>>> import numpy as np
>>> np.set_printoptions(suppress=True, linewidth=120)
>>> data = np.loadtxt("a.csv", delimiter=",")
>>> data
array([[ 0., -6., -7.,  0., -6.,  5., -4.,  3.,  7.,  4.,  4.,  4., -6.,  5.],
       [ 0.,  0.,  6., -6.,  3., -1.,  4., -9.,  9., -3.,  4.,  3.,  9.,  5.],
       [ 0.,  0.,  0.,  7., -6.,  8.,  4., -5., -7., -3.,  3.,  5., -1., -1.],
       [ 0.,  0.,  0.,  0., -6.,  8., -4., -6., -4., -1.,  1., -2.,  5.,  5.],
       [ 0.,  0.,  0.,  0.,  0.,  4., -5.,  5.,  1.,  9.,  1.,  0.,  2., -1.],
       [ 0.,  0.,  0.,  0.,  0.,  0.,  1.,  0.,  5.,  3.,  8., -3., -6., -4.],
       [ 0.,  0.,  0.,  0.,  0.,  0.,  0.,  3., -7.,  7.,  9., -8., -7.,  0.],
       [ 0.,  0.,  0.,  0.,  0.,  0.,  0.,  0., -2., -5., -9., -9., -8., -3.],
       [ 0.,  0.,  0.,  0.,  0.,  0.,  0.,  0.,  0., -9.,  9., -6.,  5., -6.],
       [ 0.,  0.,  0.,  0.,  0.,  0.,  0.,  0.,  0.,  0.,  4., -5.,  2.,  8.],
       [ 0.,  0.,  0.,  0.,  0.,  0.,  0.,  0.,  0.,  0.,  0.,  4.,  7., -4.],
       [ 0.,  0.,  0.,  0.,  0.,  0.,  0.,  0.,  0.,  0.,  0.,  0., -7., -4.],
       [ 0.,  0.,  0.,  0.,  0.,  0.,  0.,  0.,  0.,  0.,  0.,  0.,  0.,  8.],
       [ 0.,  0.,  0.,  0.,  0.,  0.,  0.,  0.,  0.,  0.,  0.,  0.,  0.,  0.]])
>>> # looks like rank 13
>>> [round(float(x), 2) for x in np.linalg.svd(data, compute_uv=False)[:3]]
[26.26, 22.19, 20.07]
>>> np.round(np.linalg.norm(data, 2) / np.linalg.norm(data), 2)
np.float64(0.51)
>>> np.argsort(-np.linalg.norm(data, axis=0).round(6), kind="stable")[:3]
array([12, 10, 13])
>>> np.linalg.cond(data) > 100
np.True_
>>> X = np.array([[1, -3, 9, -27],
...     [1, -2, 4, -8],
...     [1, -1, 1, -1],
...     [1, 0, 0, 0],
...     [1, 1, 1, 1],
...     [1, 2, 4, 8],
...     [1, 3, 9, 27],
...     [1, 4, 16, 64],
...     [1, 5, 25, 125],
...     [1, 6, 36, 216],
...     [1, 7, 49, 343]])
>>> # column 3 is much longer than the rest
>>> B = np.c_[X[:, :1] @ np.array([[2]]), np.array([-3, 5, -1, -2, 3, -1, 3, 5, -1, 4, 3])]
>>> B
array([[ 2, -3],
       [ 2,  5],
       [ 2, -1],
       [ 2, -2],
       [ 2,  3],
       [ 2, -1],
       [ 2,  3],
       [ 2,  5],
       [ 2, -1],
       [ 2,  4],
       [ 2,  3]])
>>> np.round(np.linalg.norm(np.linalg.qr(X)[0].T @ B, axis=0) ** 2 / ((B ** 2).sum(axis=0) + 1e-12), 2)
array([1.  , 0.32])
>>> np.round(np.linalg.lstsq(X, B[:, 0])[0], 2) + 0
array([2., 0., 0., 0.])
>>> np.linalg.matrix_rank(np.c_[X, B])
np.int64(5)
>>> x0 = np.array([1, -2])
>>> target = B @ x0
>>> np.round(np.linalg.pinv(B) @ B, 2) + 0
array([[1., 0.],
       [0., 1.]])
>>> np.round(np.linalg.lstsq(B, target)[0], 2)
array([ 1., -2.])
>>> rng = np.random.default_rng(76)
>>> target = target + 0.02 * rng.normal(size=11)
>>> target.round(2)
array([ 7.99, -7.96,  4.02,  6.01, -3.98,  3.97, -3.99, -7.97,  4.03, -6.03, -4.02])
>>> b, *_ = np.linalg.lstsq(B, target)
>>> np.round(np.linalg.norm(target - B @ b), 2)
np.float64(0.08)
>>> b.round()
array([ 1., -2.])
>>> proj = X @ np.linalg.solve(X.T @ X, X.T)
>>> np.round(np.linalg.eigvalsh(proj), 2) + 0
array([0., 0., 0., 0., 0., 0., 0., 1., 1., 1., 1.])
>>> np.round(np.diag(proj), 2)
array([0.79, 0.29, 0.29, 0.29, 0.24, 0.21, 0.24, 0.29, 0.29, 0.29, 0.79])
>>> round(float(np.trace(proj)), 2)
4.0
>>> E = np.load("block12.npy")
>>> E
array([[-2,  8,  6,  1,  9, -9,  0],
       [ 0, -2,  8,  6,  1,  9, -9],
       [-9,  0, -2,  8,  6,  1,  9],
       [ 9, -9,  0, -2,  8,  6,  1],
       [ 1,  9, -9,  0, -2,  8,  6],
       [ 6,  1,  9, -9,  0, -2,  8],
       [ 8,  6,  1,  9, -9,  0, -2]])
>>> x0 = np.array([-9, -1, -8, -4, 4, -8, 4])
>>> a = np.maximum(E @ x0, 0)
>>> np.maximum(E @ (3 * x0), 0)
array([198,   0, 351,   0,  18,   0,   0])
>>> a
array([ 66,   0, 117,   0,   6,   0,   0])
>>> E.T @ a
array([-1179,   582,   108,  1002,  1284,  -429,  1089])
>>> r0, r1 = E[3], E[1]
>>> r0 @ r0
np.int64(267)
>>> pr = (r0 @ r1) / (r0 @ r0) * r0
>>> round((r1 - pr) @ r0, 2)
np.float64(-0.0)
>>> np.outer(r0, r1)
array([[  0, -18,  72,  54,   9,  81, -81],
       [  0,  18, -72, -54,  -9, -81,  81],
       [  0,   0,   0,   0,   0,   0,   0],
       [  0,   4, -16, -12,  -2, -18,  18],
       [  0, -16,  64,  48,   8,  72, -72],
       [  0, -12,  48,  36,   6,  54, -54],
       [  0,  -2,   8,   6,   1,   9,  -9]])
>>> U, sig, vt = np.linalg.svd(data)
>>> V = vt[:(sig > 1e-8).sum()]
>>> x0 = data[6] + -3 * data[12] + rng.integers(2) * np.eye(14)[3]
>>> x0
array([  0.,   0.,   0.,   0.,   0.,   0.,   0.,   3.,  -7.,   7.,   9.,  -8.,  -7., -24.])
>>> np.allclose(V.T @ V @ x0, x0)
True
>>> np.linalg.matrix_rank(np.vstack([data, x0]))
np.int64(13)
>>> labels = rng.permutation(7)
>>> B = E[:, labels] * rng.choice([-1, 1], 7)
>>> B
array([[ 2,  8,  0,  6, -9, -9, -1],
       [ 0, -2,  9,  8, -1,  9, -6],
       [ 9,  0, -9, -2, -6,  1, -8],
       [-9, -9, -1,  0, -8,  6,  2],
       [-1,  9, -6, -9,  2,  8,  0],
       [-6,  1, -8,  9,  0, -2,  9],
       [-8,  6,  2,  1,  9,  0, -9]])
>>> U, _, vt = np.linalg.svd(E.T @ B)
>>> np.round(np.linalg.lstsq(E, B)[0], 2) + 0
array([[-1.,  0.,  0.,  0.,  0.,  0.,  0.],
       [ 0.,  1.,  0.,  0.,  0.,  0.,  0.],
       [ 0.,  0.,  0.,  1.,  0.,  0.,  0.],
       [ 0.,  0.,  0.,  0.,  0.,  0., -1.],
       [ 0.,  0.,  0.,  0., -1.,  0.,  0.],
       [ 0.,  0.,  0.,  0.,  0.,  1.,  0.],
       [ 0.,  0., -1.,  0.,  0.,  0.,  0.]])
>>> np.round(U @ vt, 2) + 0
array([[-1.,  0.,  0.,  0.,  0.,  0.,  0.],
       [ 0.,  1.,  0.,  0.,  0.,  0.,  0.],
       [ 0.,  0.,  0.,  1.,  0.,  0.,  0.],
       [ 0.,  0.,  0.,  0.,  0.,  0., -1.],
       [ 0.,  0.,  0.,  0., -1.,  0.,  0.],
       [ 0.,  0.,  0.,  0.,  0.,  1.,  0.],
       [ 0.,  0., -1.,  0.,  0.,  0.,  0.]])
>>> B = np.array([[1, 1, 1, -2, -1, -2, -1, 1],
...     [0, 2, 0, -1, -1, 2, 2, 2],
...     [-1, 2, 0, 2, 0, 2, 2, -2],
...     [2, 0, -2, -2, 0, -1, -2, 1],
...     [-2, 2, 0, -1, 1, -2, 2, 0],
...     [2, 2, 0, 0, 1, -2, -1, -1],
...     [-1, -1, 2, -2, 2, 2, -2, -1],
...     [2, -1, 0, 2, 0, 0, -2, -2]])
>>> mat = B - B.T
>>> mat
array([[ 0,  1,  2, -4,  1, -4,  0, -1],
       [-1,  0, -2, -1, -3,  0,  3,  3],
       [-2,  2,  0,  4,  0,  2,  0, -2],
       [ 4,  1, -4,  0,  1, -1,  0, -1],
       [-1,  3,  0, -1,  0, -3,  0,  0],
       [ 4,  0, -2,  1,  3,  0, -3, -1],
       [ 0, -3,  0,  0,  0,  3,  0,  1],
       [ 1, -3,  2,  1,  0,  1, -1,  0]])
>>> # skew-symmetric
>>> x0 = np.array([0, 4, 5, 1])
>>> target = X @ x0
>>> np.round(np.linalg.lstsq(X, target)[0], 2) + 0
array([0., 4., 5., 1.])
>>> np.round(np.linalg.solve(X.T @ X, X.T @ target), 2) + 0
array([0., 4., 5., 1.])
>>> target = target + 0.3 * rng.normal(size=11)
>>> target.round(2)
array([  5.9 ,   3.91,   0.11,  -0.06,   9.77,  36.33,  84.3 , 159.88, 269.96, 420.56, 615.92])
>>> b, *_ = np.linalg.lstsq(X, target)
>>> round(np.linalg.norm(target - X @ b), 2)
np.float64(0.71)
>>> b.round()
array([-0.,  4.,  5.,  1.])
>>> labels = rng.permutation(8)
>>> labels
array([6, 7, 5, 4, 1, 0, 3, 2])
>>> B = mat[labels][:, labels]
>>> np.trace(B)
np.int64(0)
>>> np.round(np.sort(np.abs(np.linalg.eigvals(B))), 2)
array([0.13, 0.13, 1.75, 1.75, 6.34, 6.34, 8.65, 8.65])
>>> B
array([[ 0,  1,  3,  0, -3,  0,  0,  0],
       [-1,  0,  1,  0, -3,  1,  1,  2],
       [-3, -1,  0,  3,  0,  4,  1, -2],
       [ 0,  0, -3,  0,  3, -1, -1,  0],
       [ 3,  3,  0, -3,  0, -1, -1, -2],
       [ 0, -1, -4,  1,  1,  0, -4,  2],
       [ 0, -1, -1,  1,  1,  4,  0, -4],
       [ 0, -2,  2,  0,  2, -2,  4,  0]])
>>> np.allclose(B, mat)
False
>>> round(float(np.linalg.det(B)), 2), round(np.linalg.det(mat[labels]), 2)
(144.0, np.float64(-144.0))
>>> q, Rm = np.linalg.qr(mat)
>>> np.round(abs(Rm[0, 0]), 2), round(np.linalg.norm(mat[:, 0]), 2)
(np.float64(6.24), np.float64(6.24))
>>> np.trace(q @ q.T)
np.float64(8.0)
>>> np.round(q @ Rm, 2) + 0
array([[ 0.,  1.,  2., -4.,  1., -4.,  0., -1.],
       [-1.,  0., -2., -1., -3.,  0.,  3.,  3.],
       [-2.,  2.,  0.,  4.,  0.,  2.,  0., -2.],
       [ 4.,  1., -4.,  0.,  1., -1.,  0., -1.],
       [-1.,  3.,  0., -1.,  0., -3.,  0.,  0.],
       [ 4.,  0., -2.,  1.,  3.,  0., -3., -1.],
       [ 0., -3.,  0.,  0.,  0.,  3.,  0.,  1.],
       [ 1., -3.,  2.,  1.,  0.,  1., -1.,  0.]])
>>> np.round(np.abs(np.diag(Rm)), 2)
array([6.24, 5.66, 4.23, 5.74, 1.92, 0.43, 0.59, 0.35])
>>> q.shape, Rm.shape
((8, 8), (8, 8))
>>> np.allclose(Rm.T @ Rm, mat.T @ mat)
True
>>> round(float(np.abs(np.linalg.eigvals(mat)).max()), 2)
8.65
>>> np.allclose(mat, mat.T)
False
>>> np.linalg.determinant(mat)
Traceback (most recent call last):
  File "<python-input-84>", line 1, in <module>
    np.linalg.determinant(mat)
    ^^^^^^^^^^^^^^^^^^^^^
AttributeError: module 'numpy.linalg' has no attribute 'determinant'
>>> np.allclose(mat @ mat.T, mat.T @ mat)
True
>>> np.linalg.matrix_power(mat, 2)
array([[-39,   6,  20,   1, -19,   4,  16,   7],
       [  6, -33,   8,   2,  -2,  22,  -3,   9],
       [ 20,   8, -32,   6,   2,   2,   2,   2],
       [  1,   2,   6, -36,  -2, -28,   7,   8],
       [-19,  -2,   2,  -2, -20,   5,  18,  14],
       [  4,  22,   2, -28,   5, -40,   1,  -4],
       [ 16,  -3,   2,   7,  18,   1, -19, -12],
       [  7,   9,   2,   8,  14,  -4, -12, -17]])
>>> (mat - mat.T) / 2
array([[ 0.,  1.,  2., -4.,  1., -4.,  0., -1.],
       [-1.,  0., -2., -1., -3.,  0.,  3.,  3.],
       [-2.,  2.,  0.,  4.,  0.,  2.,  0., -2.],
       [ 4.,  1., -4.,  0.,  1., -1.,  0., -1.],
       [-1.,  3.,  0., -1.,  0., -3.,  0.,  0.],
       [ 4.,  0., -2.,  1.,  3.,  0., -3., -1.],
       [ 0., -3.,  0.,  0.,  0.,  3.,  0.,  1.],
       [ 1., -3.,  2.,  1.,  0.,  1., -1.,  0.]])
>>> m1 = np.loadtxt("w.csv", delimiter=",")
>>> m1
array([[ 80.,  -4.,   6.,  -2.,  12.,  17.,  33.,  -7.,  48.,   5.,   8.],
       [ -4.,  76.,  -7.,  31.,  47., -46.,   3.,  36., -16.,   2.,  -1.],
       [  6.,  -7., 110., -36.,  31.,  -2., -32.,  29., -53.,  42.,  48.],
       [ -2.,  31., -36.,  79., -15., -18., -20., -30.,   8.,   0., -40.],
       [ 12.,  47.,  31., -15.,  79., -21., -27.,  16.,  -7., -12.,  21.],
       [ 17., -46.,  -2., -18., -21.,  71.,   0., -54.,  54.,  -2.,  42.],
       [ 33.,   3., -32., -20., -27.,   0., 120.,  36.,   6., -28.,  25.],
       [ -7.,  36.,  29., -30.,  16., -54.,  36., 139., -34.,  32., -17.],
       [ 48., -16., -53.,   8.,  -7.,  54.,   6., -34., 126.,  -9.,   7.],
       [  5.,   2.,  42.,   0., -12.,  -2., -28.,  32.,  -9., 130.,  -1.],
       [  8.,  -1.,  48., -40.,  21.,  42.,  25., -17.,   7.,  -1., 135.]])
>>> W = np.array([[3, -4, 2, -1, -4],
...     [5, -2, 3, 5, 1],
...     [5, -2, -2, -3, 1],
...     [3, -4, 3, 5, -3],
...     [-1, 2, 5, 5, 1],
...     [3, -4, 4, 1, -4],
...     [-2, 2, 4, 4, 2],
...     [-1, 5, 2, -5, 0],
...     [2, 2, 1, 0, -2],
...     [5, -3, 0, 5, 1],
...     [0, 0, -2, 0, 2]])
>>> b = np.array([-2, 1, 2, 3, 1])
>>> hid = np.maximum(m1 @ W + b, 0)
>>> np.linalg.matrix_rank(hid)
np.int64(5)
>>> hid
array([[343.,   0., 410., 144.,   0.],
       [175., 181., 450., 594., 262.],
       [525.,   0.,   0.,   0., 407.],
       [251.,   0., 201., 640.,   0.],
       [201., 147., 246., 184., 229.],
       [141.,   0.,   0.,   0.,   0.],
       [  0., 469., 454.,   6., 123.],
       [  0., 870., 234.,   0., 554.],
       [219.,   0., 429., 242.,   0.],
       [895.,   0.,   0., 198., 111.],
       [218.,   0.,   0.,   0., 294.]])
>>> (hid > 0).astype(int)
array([[1, 0, 1, 1, 0],
       [1, 1, 1, 1, 1],
       [1, 0, 0, 0, 1],
       [1, 0, 1, 1, 0],
       [1, 1, 1, 1, 1],
       [1, 0, 0, 0, 0],
       [0, 1, 1, 1, 1],
       [0, 1, 1, 0, 1],
       [1, 0, 1, 1, 0],
       [1, 0, 0, 1, 1],
       [1, 0, 0, 0, 1]])
>>> Z = np.array([[1, 0, 3], [0, 0, 2], [1, 2, 2], [0, 1, 2], [3, 0, 0]])
>>> hid @ Z
array([[ 753.,  964., 2137.],
       [1411., 1494., 2975.],
       [1746.,    0., 1575.],
       [ 452., 1042., 2435.],
       [1134.,  676., 1757.],
       [ 141.,    0.,  423.],
       [ 823.,  914., 1858.],
       [1896.,  468., 2208.],
       [ 648., 1100., 1999.],
       [1228.,  198., 3081.],
       [1100.,    0.,  654.]])
>>> M = np.loadtxt("test5.csv", delimiter=",")
>>> M
array([[ 1.,  1.,  1.,  1.,  1.,  1.,  1.,  1.],
       [ 1.,  1., -1., -1.,  1.,  1., -1., -1.],
       [ 1., -1.,  1., -1., -1.,  1., -1.,  1.],
       [ 1., -1., -1.,  1., -1.,  1.,  1., -1.],
       [ 1., -1.,  1., -1.,  1., -1.,  1., -1.],
       [ 1.,  1., -1., -1., -1., -1.,  1.,  1.],
       [ 1.,  1.,  1.,  1., -1., -1., -1., -1.],
       [ 1., -1., -1.,  1.,  1., -1., -1.,  1.]])
>>> round(float(np.linalg.det(M)), 2)
-4096.0
>>> np.round(np.sort(np.abs(np.linalg.eigvals(M))), 2)
array([2.83, 2.83, 2.83, 2.83, 2.83, 2.83, 2.83, 2.83])
>>> np.round(np.linalg.matrix_power(M, 3), 2)
array([[ 8.,  8.,  8.,  8.,  8.,  8.,  8.,  8.],
       [ 8.,  8.,  8., -8.,  8., -8., -8., -8.],
       [ 8., -8., -8.,  8.,  8., -8., -8.,  8.],
       [ 8.,  8., -8.,  8., -8.,  8., -8., -8.],
       [ 8., -8.,  8., -8., -8.,  8., -8.,  8.],
       [ 8., -8., -8., -8.,  8.,  8.,  8., -8.],
       [ 8.,  8., -8., -8., -8., -8.,  8.,  8.],
       [ 8., -8.,  8.,  8., -8., -8.,  8., -8.]])
>>> round(np.abs(np.linalg.eigvals(M)).max(), 2)
np.float64(2.83)
